In [1]: import numpy as np

In [2]: np.set_printoptions(precision=2, suppress=True, linewidth=120)

In [3]: m1 = np.loadtxt("a.csv", delimiter=",")

In [4]: m1
Out[4]: 
array([[  4.28,   7.6 ,  -6.75,  -4.89,  14.89,   1.36,   5.55],
       [ -5.33,  -8.34,   0.34,  -5.19,  -9.08,  -8.07,  11.29],
       [ -7.56,  -6.31,  11.17,  -2.4 , -12.86,  -1.97,   1.78],
       [-12.81,   2.68,  -9.02,   4.07,   9.68,  -5.01,  -3.46],
       [  3.23,  -3.29,   0.05,   2.58, -19.26,   0.84,  -0.67],
       [ -5.81,   0.05,   4.94,   5.78,   4.4 ,  -5.06, -16.23],
       [  6.22,  -8.83,   1.08,  -9.13,  -4.51, -13.2 ,   2.05],
       [ 10.75,   9.42,   9.47,  -2.7 ,  -6.59,   1.21,  -7.33],
       [ -3.77, -16.25,   0.18,   1.7 ,   5.29,   2.37,   9.23],
       [ 10.92,  -2.57,   9.85,   3.22, -11.11,   6.36,   1.67],
       [  6.38,   0.31,  -2.07, -11.3 ,  -0.4 ,  13.78,   6.1 ]])

In [5]: rng = np.random.default_rng(1456)

In [6]: labels = rng.permutation(7)

In [7]: other = m1[:, labels] * rng.choice([-1, 1], 7)

In [8]: other
Out[8]: 
array([[ -4.89,  -1.36,   6.75,   7.6 ,   5.55,  -4.28,  14.89],
       [ -5.19,   8.07,  -0.34,  -8.34,  11.29,   5.33,  -9.08],
       [ -2.4 ,   1.97, -11.17,  -6.31,   1.78,   7.56, -12.86],
       [  4.07,   5.01,   9.02,   2.68,  -3.46,  12.81,   9.68],
       [  2.58,  -0.84,  -0.05,  -3.29,  -0.67,  -3.23, -19.26],
       [  5.78,   5.06,  -4.94,   0.05, -16.23,   5.81,   4.4 ],
       [ -9.13,  13.2 ,  -1.08,  -8.83,   2.05,  -6.22,  -4.51],
       [ -2.7 ,  -1.21,  -9.47,   9.42,  -7.33, -10.75,  -6.59],
       [  1.7 ,  -2.37,  -0.18, -16.25,   9.23,   3.77,   5.29],
       [  3.22,  -6.36,  -9.85,  -2.57,   1.67, -10.92, -11.11],
       [-11.3 , -13.78,   2.07,   0.31,   6.1 ,  -6.38,  -0.4 ]])

In [9]: U, _, Vt = np.linalg.svd(m1.T @ other)

In [10]: np.round(np.linalg.lstsq(m1, other)[0], 2) + 0
Out[10]: 
array([[ 0.,  0.,  0.,  0.,  0., -1.,  0.],
       [ 0.,  0.,  0.,  1.,  0.,  0.,  0.],
       [ 0.,  0., -1.,  0.,  0.,  0.,  0.],
       [ 1.,  0.,  0.,  0.,  0.,  0.,  0.],
       [ 0.,  0.,  0.,  0.,  0.,  0.,  1.],
       [ 0., -1.,  0.,  0.,  0.,  0.,  0.],
       [ 0.,  0.,  0.,  0.,  1.,  0.,  0.]])

In [11]: np.round(U @ Vt, 2) + 0
Out[11]: 
array([[ 0.,  0.,  0.,  0.,  0., -1.,  0.],
       [ 0.,  0.,  0.,  1.,  0.,  0.,  0.],
       [ 0.,  0., -1.,  0.,  0.,  0.,  0.],
       [ 1.,  0.,  0.,  0.,  0.,  0.,  0.],
       [ 0.,  0.,  0.,  0.,  0.,  0.,  1.],
       [ 0., -1.,  0.,  0.,  0.,  0.,  0.],
       [ 0.,  0.,  0.,  0.,  1.,  0.,  0.]])

In [12]: labels
Out[12]: array([3, 5, 2, 1, 6, 0, 4])

In [13]: X = np.loadtxt("data.csv", delimiter=",")

In [14]: X
Out[14]: 
array([[ 1.,  0.,  0.],
       [-1.,  1.,  0.],
       [ 1., -1.,  1.]])

In [15]: def softmax(z):
    ...:     e = np.exp(z - z.max(axis=-1, keepdims=True))
    ...:     return e / e.sum(axis=-1, keepdims=True)
    ...: 

In [16]: np.round(softmax(m1[2] + -1), 2) + 0
Out[16]: array([0., 0., 1., 0., 0., 0., 0.])

In [17]: np.round(softmax(m1[2]), 2) + 0
Out[17]: array([0., 0., 1., 0., 0., 0., 0.])

In [18]: S = m1 @ m1.T / np.sqrt(7)

In [19]: softmax(S)[2] @ m1
Out[19]: array([ -7.56,  -6.31,  11.17,  -2.4 , -12.86,  -1.97,   1.78])

In [20]: softmax(X[0] + 2)
Out[20]: array([0.58, 0.21, 0.21])

In [21]: np.round(softmax(10 * X[0]), 2) + 0
Out[21]: array([1., 0., 0.])

In [22]: S = X @ X.T / np.sqrt(3)

In [23]: softmax(S)
Out[23]: 
array([[0.43, 0.14, 0.43],
       [0.14, 0.78, 0.08],
       [0.23, 0.04, 0.73]])

In [24]: softmax(S)[0] @ X
Out[24]: array([ 0.73, -0.3 ,  0.43])

In [25]: vals, vecs = np.linalg.eig(X)

In [26]: np.sort(np.linalg.eigvals(np.linalg.inv(X)))
Out[26]: array([1., 1., 1.])

In [27]: np.sort(np.linalg.eigvals(X.T))
Out[27]: array([1., 1., 1.])

In [28]: np.prod(vals)
Out[28]: np.float64(1.0)

In [29]: x0 = np.array([3, -1, 0])

In [30]: target = X @ x0

In [31]: target
Out[31]: array([ 3., -4.,  4.])

In [32]: np.linalg.solve(X, target + X[:, 1])
Out[32]: array([3., 0., 0.])

In [33]: np.linalg.solve(X, X[:, 0])
Out[33]: array([1., 0., 0.])

In [34]: np.linalg.solve(X, target)
Out[34]: array([ 3., -1.,  0.])

In [35]: np.linalg.solve(X, 3 * target)
Out[35]: array([ 9., -3.,  0.])

In [36]: u = np.array([-3, -1, 3])

In [37]: other = X + np.outer(u, np.eye(3)[1])

In [38]: np.round(np.linalg.det(other) / np.linalg.det(X), 2), round(float(1 + np.linalg.solve(X, u)[1]), 2)
Out[38]: (np.float64(-3.0), -3.0)

In [39]: other
Out[39]: 
array([[ 1., -3.,  0.],
       [-1.,  0.,  0.],
       [ 1.,  2.,  1.]])

In [40]: E = np.load("block10.npy")

In [41]: E.round(2) + 0
Out[41]: 
array([[ 0.83, -0.85,  0.08,  0.7 ,  0.8 , -0.84, -0.6 ],
       [-0.85, -0.43, -0.82, -0.31, -0.56,  0.22,  0.77],
       [ 0.08, -0.82,  1.09,  0.61, -0.41, -0.39,  0.  ],
       [ 0.7 , -0.31,  0.61,  2.14, -0.89,  0.24,  0.75],
       [ 0.8 , -0.56, -0.41, -0.89, -0.35, -1.13,  0.79],
       [-0.84,  0.22, -0.39,  0.24, -1.13,  1.15,  0.23],
       [-0.6 ,  0.77,  0.  ,  0.75,  0.79,  0.23,  1.57]])

In [42]: # rows and columns are dependent

In [43]: U, s = np.linalg.svd(X)
ValueError: too many values to unpack (expected 2)


In [44]: U, s, Vt = np.linalg.svd(X, full_matrices=False)

In [45]: np.abs(Vt[0])
Out[45]: array([0.74, 0.59, 0.33])

In [46]: np.round(U.T @ X @ Vt.T, 2) + 0
Out[46]: 
array([[2.25, 0.  , 0.  ],
       [0.  , 0.8 , 0.  ],
       [0.  , 0.  , 0.55]])

In [47]: np.round(np.sqrt((s ** 2).sum()), 2), round(float(np.linalg.norm(X)), 2)
Out[47]: (np.float64(2.45), 2.45)

In [48]: np.linalg.matrix_rank(E, rtol=0.1)
Out[48]: np.int64(6)

In [49]: np.linalg.cond(E) > 100
Out[49]: np.True_

In [50]: np.argsort(-np.linalg.norm(E, axis=0).round(6), kind="stable")[:3]
Out[50]: array([3, 6, 4])

In [51]: cent = np.sign(np.array([[0, 8, 0, 7], [8, 6, 7, 0], [6, 7, 8, 9], [3, 8, 3, 6]]))

In [52]: other = (np.tril(cent, -1) + np.eye(4)) @ (np.triu(cent, 1) + np.eye(4))

In [53]: vals = np.array([-3, -3, 1, -2])

In [54]: K = np.rint(other * vals @ np.linalg.inv(other)) + 0

In [55]: K
Out[55]: 
array([[-3.,  0., -1.,  1.],
       [ 0., -7.,  7., -3.],
       [ 0., -8., 11., -6.],
       [ 0., -8., 13., -8.]])

In [56]: U, s, Vt = np.linalg.svd(K)

In [57]: s
Out[57]: array([24.9 ,  3.26,  2.33,  0.09])

In [58]: other = U[:, :3] @ np.diag(s[:3]) @ Vt[:3]

In [59]: np.linalg.matrix_rank(other)
Out[59]: np.int64(3)

In [60]: np.linalg.matrix_rank(K, rtol=0.05)
Out[60]: np.int64(3)

In [61]: np.round(np.linalg.norm(K, 2) / np.linalg.norm(K), 2)
Out[61]: np.float64(0.99)

In [62]: np.argsort(-np.linalg.norm(K, axis=0).round(6), kind="stable")[:3]
Out[62]: array([2, 1, 3])

In [63]: np.linalg.cond(K) > 100
Out[63]: np.True_

In [64]: np.abs(np.linalg.svd(K)[2][-1])
Out[64]: array([0.02, 0.34, 0.63, 0.69])

In [65]: round(np.log10(np.linalg.cond(K)))
Out[65]: 2
